$ python3 -q
>>> import numpy as np
>>> np.set_printoptions(suppress=True, linewidth=100)
>>> m1 = np.loadtxt("out17.csv", delimiter=",")
>>> m1
array([[0., 0., 0., 8.],
       [0., 4., 0., 0.],
       [9., 0., 0., 0.],
       [0., 0., 3., 0.]])
>>> rng = np.random.default_rng(528443)
>>> z = rng.permutation(4)
>>> z
array([3, 2, 1, 0])
>>> M2 = m1[z][:, z]
>>> np.round(np.sort(np.abs(np.linalg.eigvals(M2))), 2)
array([4., 6., 6., 6.])
>>> J = np.array([[13, 0, 8], [0, 29, -15], [8, -15, 21]])
>>> J
array([[ 13,   0,   8],
       [  0,  29, -15],
       [  8, -15,  21]])
>>> x = np.ones(3)
>>> for _ in range(5):
...     x = J @ x
...     x /= np.linalg.norm(x)
...     print(round(x @ J @ x, 2))
... 
17.24
17.77
20.21
28.13
37.21
>>> x.round(2)
array([ 0.48, -0.48,  0.74])
>>> np.round(np.linalg.eigvalsh(J)[-1], 2)
np.float64(41.4)
>>> M2 = J / np.linalg.norm(J, axis=1, keepdims=True)
>>> gram = M2 @ M2.T
>>> round(np.degrees(np.arccos(np.clip(gram[0, 1], -1, 1))), 2)
np.float64(103.93)
>>> np.argwhere(np.triu(np.abs(gram) > 0.95, 1))
array([], shape=(0, 2), dtype=int64)
>>> (gram - 2 * np.eye(3)).round(6).argmax(axis=1)
array([2, 0, 0])
>>> gram.round(2)
array([[ 1.  , -0.24,  0.66],
       [-0.24,  1.  , -0.85],
       [ 0.66, -0.85,  1.  ]])
>>> (np.abs(gram) > 0.9).astype(int)
array([[1, 0, 0],
       [0, 1, 0],
       [0, 0, 1]])
>>> z = rng.permutation(3)
>>> z
array([0, 2, 1])
>>> M2 = gram[z][:, z]
>>> np.round(np.diag(M2), 2)
array([1., 1., 1.])
>>> np.trace(M2)
np.float64(3.0)
>>> round(float(np.linalg.det(M2)), 2), round(np.linalg.det(gram[z]), 2)
(0.05, np.float64(-0.05))
>>> M2.round(2)
array([[ 1.  ,  0.66, -0.24],
       [ 0.66,  1.  , -0.85],
       [-0.24, -0.85,  1.  ]])
>>> L = np.linalg.cholesky(J)
>>> np.linalg.eigvalsh(J).min() > 0
np.True_
>>> np.round(L @ L.T, 2)
array([[ 13.,   0.,   8.],
       [  0.,  29., -15.],
       [  8., -15.,  21.]])
>>> np.round(J / np.sqrt(np.outer(np.diag(J), np.diag(J))), 2)
array([[ 1.  ,  0.  ,  0.48],
       [ 0.  ,  1.  , -0.61],
       [ 0.48, -0.61,  1.  ]])
>>> L.round(2)
array([[ 3.61,  0.  ,  0.  ],
       [ 0.  ,  5.39,  0.  ],
       [ 2.22, -2.79,  2.88]])
>>> np.round(np.diag(L) ** 2, 2)
array([13.  , 29.  ,  8.32])
>>> f = np.array([1, -1, -3])
>>> M2 = L + np.outer(f, np.eye(3)[2])
>>> round(np.linalg.det(M2) / np.linalg.det(L), 2), round(float(1 + np.linalg.solve(L, f)[2]), 2)
(np.float64(-0.43), -0.43)
>>> M2.round(2)
array([[ 3.61,  0.  ,  1.  ],
       [ 0.  ,  5.39, -1.  ],
       [ 2.22, -2.79, -0.12]])
>>> np.linalg.matrix_rank(np.linalg.inv(M2) - np.linalg.inv(L), tol=1e-8)
np.int64(1)
>>> data = 0.7 ** np.abs(np.subtract.outer(np.arange(2), np.arange(2)))
>>> data
array([[1. , 0.7],
       [0.7, 1. ]])
>>> z = rng.permutation(2)
>>> z
array([1, 0])
>>> M2 = data[z][:, z]
>>> np.trace(M2)
np.float64(2.0)
>>> np.diag(M2)
array([1., 1.])
>>> np.allclose(M2, data)
True
>>> round(np.linalg.det(M2), 2), np.round(np.linalg.det(data[z]), 2)
(np.float64(0.51), np.float64(-0.51))
>>> m1 - m1[0]
array([[ 0.,  0.,  0.,  0.],
       [ 0.,  4.,  0., -8.],
       [ 9.,  0.,  0., -8.],
       [ 0.,  0.,  3., -8.]])
>>> round(float(np.linalg.norm(m1)), 2)
13.04
>>> np.zeros(4, 4)
Traceback (most recent call last):
  File "<python-input-51>", line 1, in <module>
    np.zeros(4, 4)
    ~~~~~~~~^^^^^^
TypeError: Cannot interpret '4' as a data type
>>> np.round(np.linalg.svd(m1, compute_uv=False), 2)
array([9., 8., 4., 3.])
>>> m1.sum(axis=0)
array([9., 4., 3., 8.])
>>> K = np.load("dump.npy")
>>> K
array([[-4.73, -2.3 ,  0.4 ],
       [-0.69, -0.4 ,  1.3 ],
       [ 0.2 ,  0.2 ,  0.3 ],
       [-2.65, -1.3 , -1.  ],
       [-1.03, -0.5 ,  0.2 ],
       [ 5.18,  2.5 ,  0.1 ],
       [ 3.36,  1.7 ,  1.3 ],
       [ 2.19,  1.1 , -1.2 ],
       [ 1.54,  0.8 , -0.2 ],
       [ 2.21,  1.2 ,  0.  ],
       [ 0.03,  0.1 ,  0.5 ],
       [-0.5 , -0.3 ,  0.  ],
       [-1.36, -0.7 , -0.3 ],
       [ 3.56,  1.8 , -1.2 ],
       [ 2.97,  1.5 ,  1.6 ],
       [-1.18, -0.6 , -1.3 ],
       [-0.77, -0.4 , -0.3 ],
       [-2.01, -0.9 ,  0.2 ],
       [-1.44, -0.7 ,  1.4 ],
       [-1.44, -0.7 ,  0.1 ],
       [-0.67, -0.3 , -0.5 ],
       [-2.54, -1.3 ,  0.7 ],
       [ 0.85,  0.4 , -0.3 ],
       [-0.23, -0.2 , -1.  ],
       [ 0.28,  0.1 ,  0.  ],
       [-2.12, -1.1 , -0.8 ]])
>>> C = K[[8, 22]].astype(float)
>>> for _ in range(7):
...     z = np.linalg.norm(K[:, None] - C, axis=-1).argmin(axis=1)
...     C = np.array([K[z == j].mean(axis=0) for j in range(2)])
... 
>>> z
array([1, 1, 1, 1, 1, 0, 0, 0, 0, 0, 1, 1, 1, 0, 0, 1, 1, 1, 1, 1, 1, 1, 1, 1, 1, 1])
>>> np.bincount(z)
array([ 7, 19])
>>> np.abs(C[1] - C[0]).argmax()
np.int64(0)
